% ipython --no-banner

In [1]: import numpy as np

In [2]: import numpy.linalg as la

In [3]: np.set_printoptions(precision=2, suppress=True, linewidth=140)

In [4]: J = np.load("m.npy")

In [5]: print(J)
[[ 0.1   0.1   0.16 -0.1  -0.1  -0.1   0.1  -0.03  0.03  0.03 -0.03 -0.1 ]
 [ 0.1   0.1   0.16 -0.1  -0.1  -0.1   0.1  -0.03  0.03  0.03 -0.03 -0.1 ]
 [ 0.16  0.16  0.27 -0.16 -0.16 -0.16  0.16 -0.05  0.05  0.05 -0.05 -0.16]
 [-0.1  -0.1  -0.16  0.1   0.1   0.1  -0.1   0.03 -0.03 -0.03  0.03  0.1 ]
 [-0.1  -0.1  -0.16  0.1   0.1   0.1  -0.1   0.03 -0.03 -0.03  0.03  0.1 ]
 [-0.1  -0.1  -0.16  0.1   0.1   0.1  -0.1   0.03 -0.03 -0.03  0.03  0.1 ]
 [ 0.1   0.1   0.16 -0.1  -0.1  -0.1   0.1  -0.03  0.03  0.03 -0.03 -0.1 ]
 [-0.03 -0.03 -0.05  0.03  0.03  0.03 -0.03  0.01 -0.01 -0.01  0.01  0.03]
 [ 0.03  0.03  0.05 -0.03 -0.03 -0.03  0.03 -0.01  0.01  0.01 -0.01 -0.03]
 [ 0.03  0.03  0.05 -0.03 -0.03 -0.03  0.03 -0.01  0.01  0.01 -0.01 -0.03]
 [-0.03 -0.03 -0.05  0.03  0.03  0.03 -0.03  0.01 -0.01 -0.01  0.01  0.03]
 [-0.1  -0.1  -0.16  0.1   0.1   0.1  -0.1   0.03 -0.03 -0.03  0.03  0.1 ]]

In [6]: other = J / la.norm(J, axis=1, keepdims=True)

In [7]: gram = other @ other.T

In [8]: print(gram[8])
[ 1.  1.  1. -1. -1. -1.  1. -1.  1.  1. -1. -1.]

In [9]: print(gram)
[[ 1.  1.  1. -1. -1. -1.  1. -1.  1.  1. -1. -1.]
 [ 1.  1.  1. -1. -1. -1.  1. -1.  1.  1. -1. -1.]
 [ 1.  1.  1. -1. -1. -1.  1. -1.  1.  1. -1. -1.]
 [-1. -1. -1.  1.  1.  1. -1.  1. -1. -1.  1.  1.]
 [-1. -1. -1.  1.  1.  1. -1.  1. -1. -1.  1.  1.]
 [-1. -1. -1.  1.  1.  1. -1.  1. -1. -1.  1.  1.]
 [ 1.  1.  1. -1. -1. -1.  1. -1.  1.  1. -1. -1.]
 [-1. -1. -1.  1.  1.  1. -1.  1. -1. -1.  1.  1.]
 [ 1.  1.  1. -1. -1. -1.  1. -1.  1.  1. -1. -1.]
 [ 1.  1.  1. -1. -1. -1.  1. -1.  1.  1. -1. -1.]
 [-1. -1. -1.  1.  1.  1. -1.  1. -1. -1.  1.  1.]
 [-1. -1. -1.  1.  1.  1. -1.  1. -1. -1.  1.  1.]]

In [10]: print(la.norm(other, axis=1))
[1. 1. 1. 1. 1. 1. 1. 1. 1. 1. 1. 1.]

In [11]: print((gram - 2 * np.eye(12)).round(6).argmax(axis=1))
[1 0 0 4 3 3 0 3 0 0 3 3]

In [12]: M = np.load("x.npy")

In [13]: print(M)
[[ 0.  0.  0.  0.  2.]
 [ 0.  0.  0.  0. -2.]
 [ 0.  0.  0.  0. -1.]
 [ 0.  0.  0.  0.  1.]
 [ 2. -2. -1.  1.  0.]]

In [14]: gram = M.T @ M

In [15]: print(np.allclose(gram, gram.T))
True

In [16]: print(np.trace(gram), (M ** 2).sum())
20.0 20.0

In [17]: print(np.diag(gram))
[ 4.  4.  1.  1. 10.]

In [18]: print(np.round(la.eigvalsh(M).min(), 2))
-3.16

In [19]: print([round(float(la.det(M[:i, :i])), 2) + 0 for i in range(1, 6)])
[0.0, 0.0, 0.0, 0.0, 0.0]

In [20]: Uu, sig, VT = la.svd(M)

In [21]: evecs = VT[:(sig > 1e-8).sum()]

In [22]: rng = np.random.default_rng(252)

In [23]: x = M[2] + -3 * M[1] + rng.integers(2) * np.eye(5)[3]

In [24]: print(x)
[0. 0. 0. 1. 5.]

In [25]: print(evecs.T @ evecs)
[[ 0.4 -0.4 -0.2  0.2  0. ]
 [-0.4  0.4  0.2 -0.2  0. ]
 [-0.2  0.2  0.1 -0.1  0. ]
 [ 0.2 -0.2 -0.1  0.1  0. ]
 [ 0.   0.   0.   0.   1. ]]

In [26]: print(la.matrix_rank(np.vstack([M, x])))
3

In [27]: print(np.allclose(evecs.T @ evecs @ x, x))
False

In [28]: print(round(la.norm(x - evecs.T @ evecs @ x), 2))
0.95

In [29]: x = np.array([2, -2, 0, -2, -1])

In [30]: h1 = np.maximum(M @ x, 0)

In [31]: print(np.maximum(M @ (3 * x), 0))
[ 0.  6.  3.  0. 18.]

In [32]: print(M.T @ h1)
[ 12. -12.  -6.   6.  -5.]

In [33]: print(np.flatnonzero(h1 > 1e-9))
[1 2 4]

In [34]: print(np.maximum(M @ x, 0) - np.maximum(-M @ x, 0))
[-2.  2.  1. -1.  6.]

In [35]: F = np.load("data.npy")

In [36]: print(F.round(2) + 0)
[[-0.34  0.46  0.09  0.36  0.59 -0.08  0.38  0.21]
 [-0.56  0.16  0.13  0.01 -0.69  0.05  0.39 -0.06]
 [ 0.11  0.19 -0.46  0.58 -0.33  0.1  -0.29  0.44]
 [ 0.45  0.65 -0.19 -0.06 -0.09  0.21  0.18 -0.5 ]
 [ 0.34  0.14  0.17 -0.43 -0.08  0.26  0.31  0.69]
 [-0.41  0.35 -0.44 -0.58  0.09 -0.16 -0.37  0.11]
 [-0.11  0.32  0.65  0.06 -0.03  0.33 -0.59  0.  ]
 [-0.26 -0.24 -0.28 -0.02  0.21  0.86  0.07 -0.1 ]]

In [37]: x = np.array([3, -4, 4, 5, -7, 6, 1, 0])

In [38]: print(np.abs(la.eigvals(F)))
[1. 1. 1. 1. 1. 1. 1. 1.]

In [39]: print([p for p in range(1, 25) if np.allclose(la.matrix_power(F, p), np.eye(8))])
[]

In [40]: print(np.sort(np.abs(np.degrees(np.angle(la.eigvals(F))))))
[  0.    65.49  65.49 113.   113.   147.39 147.39 180.  ]

In [41]: print(np.round(F.T @ (F @ x), 2) + 0)
[ 3. -4.  4.  5. -7.  6.  1.  0.]

In [42]: x = np.array([-3, 3, -3, -3, -1, 3, 1, 1])

In [43]: target = F @ x

In [44]: c, lr = np.zeros(8), 1 / la.norm(F, 2) ** 2

In [45]: for i in range(250):
    ...:     c -= lr * F.T @ (F @ c - target)
    ...:     if i % 50 == 0: print(i, round(la.norm(F @ c - target), 2))
    ...: 
0 0.0
50 0.0
100 0.0
150 0.0
200 0.0

In [46]: print(np.round(la.cond(F), 2))
1.0

In [47]: print((F - F.T) / 2)
[[ 0.    0.51 -0.01 -0.04  0.13  0.16  0.24  0.24]
 [-0.51  0.   -0.03 -0.32 -0.42 -0.15  0.04  0.09]
 [ 0.01  0.03  0.    0.39 -0.25  0.27 -0.47  0.36]
 [ 0.04  0.32 -0.39  0.    0.17  0.39  0.06 -0.24]
 [-0.13  0.42  0.25 -0.17  0.    0.09  0.17  0.24]
 [-0.16  0.15 -0.27 -0.39 -0.09  0.   -0.35 -0.37]
 [-0.24 -0.04  0.47 -0.06 -0.17  0.35  0.   -0.03]
 [-0.24 -0.09 -0.36  0.24 -0.24  0.37  0.03  0.  ]]

In [48]: assert F == F.T
Traceback (most recent call last):
  Cell In[48], line 1
    assert F == F.T
ValueError: The truth value of an array with more than one element is ambiguous. Use a.any() or a.all()


In [49]: print(np.round(np.abs(la.eigvals(F)).max(), 2))
1.0
